$ python3 -q
>>> import numpy as np
>>> np.set_printoptions(precision=1, suppress=True, linewidth=100)
>>> tidy = lambda a: np.round(a, 1) + 0
>>> X = np.loadtxt("run9.csv", delimiter=",")
>>> X
array([[ -4.1, -11.6,   3.5,   4.7,   6.9,  -3.3],
       [  2.4,  -1.9,   3.7,   3.3,   3.9,  -4.6],
       [  5. ,   3.2,   2.9,   0.7,   2.7,  -2.8],
       [  7.8,  15.9,  -1.7,  -3.4,  -3.4,   5.2],
       [ -1.2,  -2.5,  -0.8,  -1.2,  -4.2,  -2.3],
       [ -4.2, -13.9,   5.3,   4.1,   4.8,  -8.8],
       [  5.2,  14.4,  -3.1,  -2.5,  -0.9,   9.1],
       [ -0.2,  -2.8,   2.1,   1.1,   1.6,  -2.9],
       [  2.5,  -2.7,   4.7,   3.4,   6.1,  -5.2],
       [ -7.6, -12.4,   0.6,   1.7,   1. ,  -2.1],
       [ -2. ,   3. ,  -3. ,  -0.7,   1. ,   8.1],
       [ -1.7,  -4.7,   1.7,   2.4,   3.5,  -1.6],
       [ -8.6, -15.4,   0.8,   1.1,  -1.4,  -5.6],
       [  5.4,   5.3,   3.2,   1.4,   3.7,  -2.5],
       [ -0.2,   1.2,  -1.4,  -0.8,  -0.9,   1.3],
       [  6.1,  15.3,  -3.7,  -4.1,  -4.3,   7.2],
       [  2.7,  -3. ,   5.9,   4.5,   7.7,  -6.1],
       [ -4.4,   1.1,  -5.3,  -4. ,  -7.8,   5.1],
       [  1.2,   5.9,  -3. ,  -2.7,  -3.5,   3.3],
       [  0.8,  -6. ,   3.9,   2.4,   1.2,  -7.8],
       [  7.1,  13.3,  -0.3,  -1.4,   0. ,   3.7],
       [ -4.3,  -7. ,  -0.2,   1.7,   2.7,   1.1],
       [ -4.2,  -2. ,  -2.4,   0.1,   0.6,   5.8],
       [  5.1,  12.9,  -2.9,  -2.7,  -1.3,   5.6],
       [  2. ,  -2.3,   4.9,   3.9,   6.3,  -5.1],
       [  3. ,   5.5,  -0.5,  -2.2,  -4.9,  -1.6],
       [ -0.5,   3.9,  -3.2,  -2.2,  -1.9,   5.9],
       [  1.9,  -1.4,   3.1,   1.8,   2.5,  -3.6],
       [ -5.9,  -5.9,  -2.7,   0.2,  -1.6,   3.2],
       [  6.9,   5.7,   3.8,   2. ,   3.1,  -4.4],
       [  2.9,   4.3,   0.4,  -2.1,  -4.1,  -3.1]])
>>> left, sv, VT = np.linalg.svd(X, full_matrices=False)
>>> tidy(left.T @ X @ VT.T)
array([[56.4,  0. ,  0. ,  0. ,  0. ,  0. ],
       [ 0. , 32.1,  0. ,  0. ,  0. ,  0. ],
       [ 0. ,  0. , 16. ,  0. ,  0. ,  0. ],
       [ 0. ,  0. ,  0. ,  1.7,  0. ,  0. ],
       [ 0. ,  0. ,  0. ,  0. ,  1.6,  0. ],
       [ 0. ,  0. ,  0. ,  0. ,  0. ,  1.4]])
>>> tidy(VT @ VT.T)
array([[1., 0., 0., 0., 0., 0.],
       [0., 1., 0., 0., 0., 0.],
       [0., 0., 1., 0., 0., 0.],
       [0., 0., 0., 1., 0., 0.],
       [0., 0., 0., 0., 1., 0.],
       [0., 0., 0., 0., 0., 1.]])
>>> tidy(np.abs(VT[0]))
array([0.3, 0.8, 0.2, 0.2, 0.2, 0.4])
>>> tidy(np.cumsum(sv ** 2) / np.sum(sv ** 2))
array([0.7, 0.9, 1. , 1. , 1. , 1. ])
>>> tidy(sv / sv[0])
array([1. , 0.6, 0.3, 0. , 0. , 0. ])
>>> tidy(np.sqrt((sv ** 2).sum())), tidy(np.linalg.norm(X))
(np.float64(66.9), np.float64(66.9))
>>> np.allclose(left * sv @ VT, X)
True
